>>> import numpy as np
>>> from numpy import linalg as LA
>>> np.set_printoptions(precision=2, suppress=True, linewidth=100)
>>> J = np.array([[0, 0, 0, 0, 0, 0, 0, 0],
...     [0, 0, 1, 0, 0, 0, 1, 0],
...     [0, 1, 0, 0, 0, 0, 1, 1],
...     [0, 0, 0, 0, 0, 0, 1, 0],
...     [0, 0, 0, 0, 0, 1, 0, 0],
...     [0, 0, 0, 0, 1, 0, 0, 1],
...     [0, 1, 1, 1, 0, 0, 0, 0],
...     [0, 0, 1, 0, 0, 1, 0, 0]])
>>> J
array([[0, 0, 0, 0, 0, 0, 0, 0],
       [0, 0, 1, 0, 0, 0, 1, 0],
       [0, 1, 0, 0, 0, 0, 1, 1],
       [0, 0, 0, 0, 0, 0, 1, 0],
       [0, 0, 0, 0, 0, 1, 0, 0],
       [0, 0, 0, 0, 1, 0, 0, 1],
       [0, 1, 1, 1, 0, 0, 0, 0],
       [0, 0, 1, 0, 0, 1, 0, 0]])
>>> np.round(np.sort(LA.eigvals(J).real), 2) + 0
array([-1.81, -1.41, -1.  ,  0.  ,  0.  ,  0.47,  1.41,  2.34])
>>> J @ J
array([[0, 0, 0, 0, 0, 0, 0, 0],
       [0, 2, 1, 1, 0, 0, 1, 1],
       [0, 1, 3, 1, 0, 1, 1, 0],
       [0, 1, 1, 1, 0, 0, 0, 0],
       [0, 0, 0, 0, 1, 0, 0, 1],
       [0, 0, 1, 0, 0, 2, 0, 0],
       [0, 1, 1, 0, 0, 0, 3, 1],
       [0, 1, 0, 0, 1, 0, 1, 2]])
>>> (J != 0).astype(int)
array([[0, 0, 0, 0, 0, 0, 0, 0],
       [0, 0, 1, 0, 0, 0, 1, 0],
       [0, 1, 0, 0, 0, 0, 1, 1],
       [0, 0, 0, 0, 0, 0, 1, 0],
       [0, 0, 0, 0, 0, 1, 0, 0],
       [0, 0, 0, 0, 1, 0, 0, 1],
       [0, 1, 1, 1, 0, 0, 0, 0],
       [0, 0, 1, 0, 0, 1, 0, 0]])
>>> np.flatnonzero(LA.matrix_power((J != 0) + (J.T != 0) + np.eye(8), 8)[4])
array([1, 2, 3, 4, 5, 6, 7])
>>> ev, vecs = LA.eigh(J)
>>> np.abs(vecs[:, -1])
array([0.  , 0.47, 0.56, 0.23, 0.07, 0.16, 0.54, 0.31])
>>> np.round(vecs @ np.diag(ev) @ vecs.T, 2) + 0
array([[0., 0., 0., 0., 0., 0., 0., 0.],
       [0., 0., 1., 0., 0., 0., 1., 0.],
       [0., 1., 0., 0., 0., 0., 1., 1.],
       [0., 0., 0., 0., 0., 0., 1., 0.],
       [0., 0., 0., 0., 0., 1., 0., 0.],
       [0., 0., 0., 0., 1., 0., 0., 1.],
       [0., 1., 1., 1., 0., 0., 0., 0.],
       [0., 0., 1., 0., 0., 1., 0., 0.]])
>>> (ev > 1e-8).sum(), (ev < -1e-8).sum()
(np.int64(3), np.int64(3))
>>> U, sig, Vh = LA.svd(J)
>>> vecs = Vh[:(sig > 1e-8).sum()]
>>> rng = np.random.default_rng(560)
>>> vec = J[6] + -1 * J[2] + rng.integers(2) * np.eye(8)[4]
>>> vec
array([ 0.,  0.,  1.,  1.,  1.,  0., -1., -1.])
>>> np.round(vecs.T @ vecs, 2) + 0
array([[ 0.  ,  0.  ,  0.  ,  0.  ,  0.  ,  0.  ,  0.  ,  0.  ],
       [ 0.  ,  0.75,  0.  ,  0.25, -0.25,  0.  ,  0.  ,  0.25],
       [ 0.  ,  0.  ,  1.  ,  0.  ,  0.  ,  0.  ,  0.  ,  0.  ],
       [ 0.  ,  0.25,  0.  ,  0.75,  0.25,  0.  ,  0.  , -0.25],
       [ 0.  , -0.25,  0.  ,  0.25,  0.75,  0.  ,  0.  ,  0.25],
       [ 0.  ,  0.  ,  0.  ,  0.  ,  0.  ,  1.  ,  0.  ,  0.  ],
       [ 0.  ,  0.  ,  0.  ,  0.  ,  0.  ,  0.  ,  1.  ,  0.  ],
       [ 0.  ,  0.25,  0.  , -0.25,  0.25,  0.  ,  0.  ,  0.75]])
>>> LA.matrix_rank(np.vstack([J, vec]))
np.int64(7)
>>> np.allclose(vecs.T @ vecs @ vec, vec)
False
>>> data = np.load("w.npy")
>>> data
array([[-1,  0,  0,  0,  0,  0,  0],
       [ 2,  1,  0,  0,  0,  0,  0],
       [ 0, -1,  1,  0,  0,  0,  0],
       [ 1, -2,  0, -1,  0,  0,  0],
       [ 2,  0, -2,  0, -1,  0,  0],
       [-2, -1,  1,  0, -1, -1,  0],
       [ 2,  2,  1,  2, -1,  1,  1]])
>>> # triangular
>>> U, sig, Vh = LA.svd(data, full_matrices=False)
>>> np.round(U.T @ data @ Vh.T, 2) + 0
array([[5.06, 0.  , 0.  , 0.  , 0.  , 0.  , 0.  ],
       [0.  , 3.48, 0.  , 0.  , 0.  , 0.  , 0.  ],
       [0.  , 0.  , 2.26, 0.  , 0.  , 0.  , 0.  ],
       [0.  , 0.  , 0.  , 1.8 , 0.  , 0.  , 0.  ],
       [0.  , 0.  , 0.  , 0.  , 0.91, 0.  , 0.  ],
       [0.  , 0.  , 0.  , 0.  , 0.  , 0.25, 0.  ],
       [0.  , 0.  , 0.  , 0.  , 0.  , 0.  , 0.06]])
>>> round(float(np.sqrt((sig ** 2).sum())), 2), np.round(LA.norm(data), 2)
(6.86, np.float64(6.86))
>>> sig
array([5.06, 3.48, 2.26, 1.8 , 0.91, 0.25, 0.06])
>>> np.round(U.T @ U, 2) + 0
array([[1., 0., 0., 0., 0., 0., 0.],
       [0., 1., 0., 0., 0., 0., 0.],
       [0., 0., 1., 0., 0., 0., 0.],
       [0., 0., 0., 1., 0., 0., 0.],
       [0., 0., 0., 0., 1., 0., 0.],
       [0., 0., 0., 0., 0., 1., 0.],
       [0., 0., 0., 0., 0., 0., 1.]])
>>> np.allclose(U * sig @ Vh, data)
True
>>> np.cumsum(sig ** 2) / np.sum(sig ** 2)
array([0.55, 0.8 , 0.91, 0.98, 1.  , 1.  , 1.  ])
>>> np.abs(Vh[0])
array([0.75, 0.5 , 0.12, 0.29, 0.12, 0.22, 0.13])
>>> A2 = LA.inv(data)
>>> np.round(LA.det(data) * A2, 2) + 0
array([[-1.,  0.,  0.,  0.,  0.,  0.,  0.],
       [ 2.,  1.,  0.,  0.,  0.,  0.,  0.],
       [ 2.,  1.,  1.,  0.,  0.,  0.,  0.],
       [-5., -2.,  0., -1.,  0.,  0.,  0.],
       [-6., -2., -2.,  0., -1.,  0.,  0.],
       [ 8.,  2.,  3.,  0.,  1., -1.,  0.],
       [-8., -3., -6.,  2., -2.,  1.,  1.]])
>>> round(LA.cond(data), 2)
np.float64(82.75)
>>> (np.abs(A2) > 1e-9).astype(int)
array([[1, 0, 0, 0, 0, 0, 0],
       [1, 1, 0, 0, 0, 0, 0],
       [1, 1, 1, 0, 0, 0, 0],
       [1, 1, 0, 1, 0, 0, 0],
       [1, 1, 1, 0, 1, 0, 0],
       [1, 1, 1, 0, 1, 1, 0],
       [1, 1, 1, 1, 1, 1, 1]])
>>> round(float(LA.slogdet(data)[0]), 2)
1.0
>>> r0, g = data[4], data[1]
>>> r0 @ g
np.int64(4)
>>> p = (r0 @ g) / (r0 @ r0) * r0
>>> np.outer(r0, g)
array([[ 4,  2,  0,  0,  0,  0,  0],
       [ 0,  0,  0,  0,  0,  0,  0],
       [-4, -2,  0,  0,  0,  0,  0],
       [ 0,  0,  0,  0,  0,  0,  0],
       [-2, -1,  0,  0,  0,  0,  0],
       [ 0,  0,  0,  0,  0,  0,  0],
       [ 0,  0,  0,  0,  0,  0,  0]])
>>> q, Rm = LA.qr(data)
>>> q.shape, Rm.shape
((7, 7), (7, 7))
>>> np.round(np.trace(q @ q.T), 2)
np.float64(7.0)
>>> np.allclose(Rm.T @ Rm, data.T @ data)
True
>>> W0 = np.load("block3.npy")
>>> W0
array([[3, 3, 0, 0, 2, 2, 1, 0, 0, 2, 2, 1, 2],
       [2, 0, 3, 0, 2, 2, 2, 3, 0, 2, 3, 1, 0],
       [3, 1, 2, 3, 3, 3, 1, 0, 1, 2, 3, 1, 1],
       [2, 1, 0, 1, 1, 3, 0, 3, 3, 1, 2, 1, 0],
       [1, 2, 2, 0, 2, 1, 1, 0, 3, 1, 0, 1, 2],
       [3, 0, 0, 3, 2, 1, 1, 0, 1, 0, 1, 0, 2],
       [3, 1, 1, 3, 0, 3, 1, 0, 2, 0, 3, 0, 2],
       [2, 3, 2, 3, 2, 3, 2, 3, 3, 0, 1, 3, 3],
       [0, 2, 3, 2, 1, 3, 0, 0, 1, 2, 2, 3, 1],
       [2, 0, 1, 2, 1, 0, 2, 0, 3, 1, 1, 0, 3],
       [0, 0, 2, 1, 2, 2, 2, 1, 1, 3, 0, 1, 1],
       [0, 2, 1, 0, 2, 0, 3, 2, 0, 0, 3, 1, 1],
       [1, 2, 1, 2, 1, 2, 3, 0, 0, 1, 1, 2, 3]])
>>> vec = np.array([4, 5, 5, 0, 2, 5, 2, 5, 5, 4, 2, 0, 1])
>>> y = W0 @ vec
>>> y
array([57, 70, 70, 68, 56, 32, 57, 91, 60, 43, 51, 42, 46])
>>> np.round(LA.solve(W0, y), 2) + 0
array([4., 5., 5., 0., 2., 5., 2., 5., 5., 4., 2., 0., 1.])
>>> np.round(LA.solve(W0, -3 * y), 2) + 0
array([-12., -15., -15.,   0.,  -6., -15.,  -6., -15., -15., -12.,  -6.,   0.,  -3.])
>>> np.round(LA.solve(W0, W0[:, 9]), 2) + 0
array([0., 0., 0., 0., 0., 0., 0., 0., 0., 1., 0., 0., 0.])
>>> def softmax(z):
...     e = np.exp(z - z.max(axis=-1, keepdims=True))
...     return e / e.sum(axis=-1, keepdims=True)
... 
>>> softmax(W0).sum(axis=1)
array([1., 1., 1., 1., 1., 1., 1., 1., 1., 1., 1., 1., 1.])
>>> np.round(softmax(10 * W0[10]), 2) + 0
array([0., 0., 0., 0., 0., 0., 0., 0., 0., 1., 0., 0., 0.])
>>> att = W0 @ W0.T / np.sqrt(13)
>>> softmax(att)[10] @ W0
array([1.64, 1.65, 2.09, 2.15, 2.04, 2.62, 1.67, 1.7 , 1.72, 1.29, 1.47, 1.96, 1.8 ])
>>> softmax(att).round(6).argmax(axis=1)
array([0, 1, 2, 7, 7, 2, 6, 7, 7, 7, 7, 7, 7])
>>> np.allclose(W0 @ W0.T, W0.T @ W0)
False
>>> np.trace(W0)
np.int64(19)
>>> round(float(np.abs(LA.eigvals(W0)).max()), 2)
18.31
>>> np.sort(np.abs(LA.eigvals(W0)))
array([ 0.51,  0.68,  2.38,  2.38,  2.4 ,  2.99,  2.99,  3.12,  3.12,  3.31,  3.85,  3.85, 18.31])
>>> np.allclose(W0, W0.T)
False
>>> m1 = np.load("test13.npy")
>>> m1
array([[ -1.46,   2.31,   0.34,  -0.38,   0.03,  -0.09,  -9.02,   0.11,  -1.66],
       [  0.44,  -1.43,  -0.09,   0.92,  -0.02,   0.03,  -6.02,   0.06,  -0.21],
       [ -1.28,   2.02,  -0.09,   0.98,   0.01,  -0.02, -10.76,   0.11,   1.74],
       [  1.06,   0.77,  -0.07,  -0.17,  -0.04,   0.04,  -7.44,  -0.11,   1.14],
       [ -0.45,  -0.46,   0.39,  -0.22,   0.02,   0.02,  13.23,   0.11,  -3.49],
       [  1.38,  -0.4 ,   0.7 ,  -0.52,   0.02,   0.01,  -0.82,   0.04,  -0.63],
       [  1.13,  -2.3 ,   0.01,  -0.02,  -0.03,   0.1 ,  -8.94,  -0.09,  -7.21],
       [ -1.11,  -2.37,  -0.56,   0.07,   0.02,   0.  ,   8.32,  -0.11,   2.46],
       [  1.01,   2.19,  -0.43,  -0.44,  -0.02,  -0.03,   6.  ,   0.12,   0.13],
       [  0.27,  -4.81,   0.02,  -0.16,   0.07,  -0.06,   8.61,  -0.02,  -8.13],
       [  0.82,  -0.76,  -0.23,  -0.55,   0.01,  -0.02,   6.59,   0.05,   1.35],
       [ -0.3 ,   4.43,  -0.15,  -0.42,   0.03,   0.06,  13.15,  -0.17,   2.03],
       [ -0.95,  -2.75,   0.41,   0.72,  -0.02,  -0.08,  -6.02,  -0.08,   0.65],
       [ -0.34,  -2.51,  -0.09,  -0.53,  -0.01,  -0.08,  11.94,   0.07,  -5.8 ],
       [  0.87,   3.76,   0.19,  -0.51,   0.04,  -0.01,  12.33,   0.01,  -5.41],
       [  1.31,  -5.25,  -0.16,   1.01,  -0.04,   0.21,  -8.03,  -0.03,   4.99],
       [  1.24,   0.06,  -0.11,  -0.24,   0.01,  -0.03,  12.  ,   0.3 ,   3.66],
       [ -0.36,   2.47,  -0.06,   1.98,   0.06,  -0.11,  12.19,  -0.13,  -7.64],
       [ -0.98,  -1.31,  -0.24,  -0.2 ,   0.  ,  -0.11,   1.86,   0.15,   0.19],
       [  1.16,   2.42,   0.72,   0.16,  -0.05,  -0.01,  10.3 ,   0.06,  -2.09],
       [ -0.23,   3.88,   0.2 ,   0.3 ,   0.01,   0.13,   9.22,  -0.16,  -5.6 ],
       [  0.37,   0.3 ,   0.06,   0.41,  -0.02,  -0.09, -12.24,   0.02,   3.38],
       [  0.26,   0.01,  -0.15,   0.1 ,   0.01,   0.01,   1.59,  -0.2 ,  -0.12],
       [ -0.37,  -3.12,   0.45,   0.91,   0.04,  -0.18,  -7.62,  -0.14,  -1.72],
       [ -1.84,   1.24,  -0.22,  -0.39,  -0.03,   0.  ,   1.5 ,  -0.03,   5.9 ],
       [ -0.08,   1.56,   0.09,   1.03,   0.01,  -0.05,  16.98,   0.48,   1.41],
       [ -0.25,  -0.01,  -0.29,   1.33,  -0.05,  -0.04,  -2.28,  -0.16,  -2.17],
       [ -0.1 ,   4.05,   0.31,  -0.64,   0.02,  -0.07,   6.88,  -0.18,  -4.69]])
>>> idx = m1[:, 5] > np.median(m1[:, 5])
>>> r0 = m1[idx].mean(axis=0) - m1[~idx].mean(axis=0)
>>> idx.astype(int)
array([0, 1, 0, 1, 1, 1, 1, 1, 0, 0, 0, 1, 0, 0, 1, 1, 0, 0, 0, 1, 1, 0, 1, 0, 1, 0, 0, 0])
>>> r0
array([ 0.45,  0.35,  0.05, -0.26, -0.01,  0.12,  0.61, -0.09,  0.65])
>>> np.argsort(-np.abs(r0).round(6), kind="stable")
array([8, 6, 0, 1, 3, 5, 7, 2, 4])
>>> np.round((((m1 - m1.mean(axis=0)) @ r0 > 0) == idx).mean(), 2)
np.float64(0.57)
>>> ((m1 - m1.mean(axis=0)) @ r0 > 0).astype(int)
array([0, 0, 0, 0, 1, 0, 0, 1, 1, 0, 1, 1, 0, 1, 1, 0, 1, 1, 0, 1, 1, 0, 1, 0, 1, 1, 0, 1])
